$ python -q
>>> import numpy as np
>>> from numpy import linalg as LA
>>> np.set_printoptions(precision=2, suppress=True, linewidth=140)
>>> m1 = np.loadtxt("run14.csv", delimiter=",")
>>> m1
array([[ 2.1 , -2.87,  1.14, -3.91, -0.15, -2.22,  0.13],
       [-3.16,  4.83, -0.6 ,  5.84, -0.91,  3.17, -0.48],
       [ 2.25, -5.7 ,  0.4 , -6.56,  0.05, -3.13, -0.12],
       [-2.21,  4.09, -0.49,  5.64, -0.18,  3.19, -0.04],
       [-0.13,  1.23,  0.49,  1.27, -0.14,  1.36, -0.16],
       [-2.14,  3.89, -0.67,  5.16, -0.44,  2.9 , -0.13],
       [ 1.27, -2.56,  0.67, -4.71,  0.97, -2.27,  0.32],
       [-1.42,  2.43, -0.34,  3.47, -0.23,  2.29,  0.08],
       [ 2.42, -4.08,  0.45, -5.05,  0.55, -3.31,  0.35],
       [ 0.08,  0.08, -0.23,  0.73,  0.15,  0.25, -0.19],
       [ 3.05, -4.83,  1.18, -6.84,  0.73, -3.06, -0.56],
       [-1.78,  3.12, -0.33,  3.89, -0.28,  2.32, -0.31],
       [ 2.43, -4.65,  0.63, -5.2 ,  0.43, -3.18,  0.11],
       [-2.41,  4.8 , -0.72,  5.03, -0.54,  2.38, -0.43]])
>>> x = np.array([2, 3, 2, 3, 0, 1, 1])
>>> y = m1 @ x
>>> np.round(LA.solve(m1.T @ m1, m1.T @ y), 2) + 0
array([2., 3., 2., 3., 0., 1., 1.])
>>> np.round(LA.lstsq(m1, y)[0], 2) + 0
array([2., 3., 2., 3., 0., 1., 1.])
>>> rng = np.random.default_rng(29932)
>>> y = y + 0.05 * rng.normal(size=14)
>>> y
array([-15.99,  27.24, -34.67,  26.98,   9.45,  24.29, -19.9 ,  16.54, -24.6 ,   2.24, -30.19,  18.77, -26.5 ,  25.27])
>>> b, *_ = LA.lstsq(m1, y)
>>> [round(float(LA.norm(LA.solve(m1.T @ m1 + lam * np.eye(7), m1.T @ y))), 2) for lam in (0, 1, 10, 100)]
[5.26, 4.27, 3.31, 2.87]
>>> round(float(LA.norm(y - m1 @ b)), 2)
0.13
>>> LA.cond(m1) > 100
np.False_
>>> np.argsort(-LA.norm(m1, axis=0).round(6), kind="stable")[:3]
array([3, 1, 5])
>>> hat = m1 @ LA.solve(m1.T @ m1, m1.T)
>>> np.diag(hat)
array([0.72, 0.72, 0.78, 0.39, 0.46, 0.12, 0.87, 0.24, 0.28, 0.33, 0.81, 0.17, 0.5 , 0.62])
>>> np.round(LA.eigvalsh(hat), 2) + 0
array([0., 0., 0., 0., 0., 0., 0., 1., 1., 1., 1., 1., 1., 1.])
>>> round(LA.norm(m1[8] - m1[3]), 2)
np.float64(15.69)
>>> round(LA.norm(m1) ** 2 / LA.norm(m1, 2) ** 2, 2)
np.float64(1.01)
>>> LA.norm(m1, axis=0)
array([ 7.91, 14.29,  2.45, 18.08,  1.87,  9.86,  1.09])
>>> mat = np.array([[0.0, -1.0, 0.0, 0.0, 0.0, -1.0],
...     [-1.0, 0.0, 0.0, 0.0, 0.0, -1.0],
...     [0.0, 0.0, 0.0, -1.0, -1.0, 0.0],
...     [0.0, 0.0, -1.0, 0.0, -1.0, 0.0],
...     [0.0, 0.0, -1.0, -1.0, 0.0, 0.0],
...     [-1.0, -1.0, 0.0, 0.0, 0.0, 0.0]])
>>> M2 = mat + rng.integers(-2, 3, (6, 2)) @ rng.integers(-2, 3, (2, 6))
>>> M2
array([[ 5.,  2.,  0., -3.,  2., -1.],
       [ 1.,  6., -6.,  0.,  8.,  5.],
       [-5., -3.,  0.,  2., -3.,  0.],
       [ 5.,  3., -1., -3.,  1.,  0.],
       [ 3.,  1.,  0., -3.,  0., -1.],
       [ 0., -2.,  2., -1., -2., -2.]])
>>> M2 - mat
array([[ 5.,  3.,  0., -3.,  2.,  0.],
       [ 2.,  6., -6.,  0.,  8.,  6.],
       [-5., -3.,  0.,  3., -2.,  0.],
       [ 5.,  3.,  0., -3.,  2.,  0.],
       [ 3.,  1.,  1., -2.,  0., -1.],
       [ 1., -1.,  2., -1., -2., -2.]])
>>> np.abs(M2 - mat).sum(axis=1)
array([13., 28., 13., 13.,  8.,  9.])
>>> np.round(LA.svd(M2 - mat, compute_uv=False), 2) + 0
array([15.63, 10.19,  0.  ,  0.  ,  0.  ,  0.  ])
>>> LA.matrix_rank(M2 - mat, tol=1e-8)
np.int64(2)
